$ python -q
>>> import numpy as np
>>> import numpy.linalg as la
>>> np.set_printoptions(precision=4, suppress=True, linewidth=100, legacy="1.25")
>>> rd = lambda a: np.round(a, 4) + 0
>>> arr = np.array([[2, 2, 3, 0, 2, 3, 1],
...     [0, 2, 1, 2, 2, 0, 0],
...     [0, 0, 2, 1, 2, 3, 1],
...     [0, 0, 0, 3, 0, 1, 3],
...     [0, 0, 0, 0, 0, 3, 1],
...     [0, 0, 0, 0, 0, 1, 2],
...     [0, 0, 0, 0, 0, 0, 1]])
>>> arr
array([[2, 2, 3, 0, 2, 3, 1],
       [0, 2, 1, 2, 2, 0, 0],
       [0, 0, 2, 1, 2, 3, 1],
       [0, 0, 0, 3, 0, 1, 3],
       [0, 0, 0, 0, 0, 3, 1],
       [0, 0, 0, 0, 0, 1, 2],
       [0, 0, 0, 0, 0, 0, 1]])
>>> rng = np.random.default_rng(292863)
>>> labels = rng.permutation(7)
>>> labels
array([4, 0, 5, 3, 2, 6, 1])
>>> M2 = arr[labels][:, labels]
>>> np.allclose(M2, arr)
False
>>> np.diag(M2)
array([0, 2, 1, 3, 2, 1, 2])
>>> rank = la.matrix_rank(arr)
>>> rank
6
>>> null = la.svd(arr)[2][rank:].T
>>> rd(null[:, 0] / null[np.abs(null[:, 0]).round(6).argmax(), 0])
array([ 1. , -0.5, -1. ,  0. ,  1. ,  0. ,  0. ])
>>> np.allclose(arr @ null, 0)
True
>>> la.matrix_rank(arr.T @ arr), la.matrix_rank(arr @ arr.T)
(6, 6)
>>> null.shape
(7, 1)
>>> [int(la.matrix_rank(arr[:i])) for i in range(1, len(arr) + 1)]
[1, 2, 3, 4, 5, 6, 6]
>>> U, s, vt = la.svd(arr)
>>> vecs = vt[:(s > 1e-8).sum()]
>>> x0 = arr[6] + 5 * arr[0] + rng.integers(2) * np.eye(7)[3]
>>> x0
array([10., 10., 15.,  0., 10., 15.,  6.])
>>> rd(vecs.T @ vecs)
array([[ 0.6923,  0.1538,  0.3077,  0.    , -0.3077,  0.    ,  0.    ],
       [ 0.1538,  0.9231, -0.1538,  0.    ,  0.1538,  0.    ,  0.    ],
       [ 0.3077, -0.1538,  0.6923,  0.    ,  0.3077,  0.    ,  0.    ],
       [ 0.    ,  0.    ,  0.    ,  1.    ,  0.    ,  0.    ,  0.    ],
       [-0.3077,  0.1538,  0.3077,  0.    ,  0.6923,  0.    ,  0.    ],
       [ 0.    ,  0.    ,  0.    ,  0.    ,  0.    ,  1.    ,  0.    ],
       [ 0.    ,  0.    ,  0.    ,  0.    ,  0.    ,  0.    ,  1.    ]])
>>> rd(np.diag(vecs.T @ vecs))
array([0.6923, 0.9231, 0.6923, 1.    , 0.6923, 1.    , 1.    ])
>>> rd(la.norm(x0 - vecs.T @ vecs @ x0))
0.0
>>> la.matrix_rank(np.vstack([arr, x0]))
6
>>> rd(np.trace(la.pinv(arr) @ arr))
6.0
>>> la.lstsq(arr[:-1].T, arr[-1])[2]
6
>>> np.abs(np.diag(la.qr(arr)[1])) > 1e-9
array([ True,  True,  True,  True, False,  True,  True])
>>> try:
...     la.inv(arr)
... except la.LinAlgError as e:
...     print("failed:", e)
... 
failed: Singular matrix
>>> np.unique(arr.round(6), axis=0).shape
(7, 7)
>>> np.allclose(arr[:-1].T @ la.lstsq(arr[:-1].T, arr[-1])[0], arr[-1])
True
>>> U, s, vt = la.svd(arr)
>>> np.argmax(s[:-1] / (s[1:] + 1e-6)) + 1
6
>>> rd(s)
array([7.7901, 4.303 , 3.578 , 1.924 , 1.2002, 0.9242, 0.    ])
>>> M2 = U[:, :6] @ np.diag(s[:6]) @ vt[:6]
>>> la.matrix_rank(M2)
6
>>> rd(M2)
array([[2., 2., 3., 0., 2., 3., 1.],
       [0., 2., 1., 2., 2., 0., 0.],
       [0., 0., 2., 1., 2., 3., 1.],
       [0., 0., 0., 3., 0., 1., 3.],
       [0., 0., 0., 0., 0., 3., 1.],
       [0., 0., 0., 0., 0., 1., 2.],
       [0., 0., 0., 0., 0., 0., 1.]])
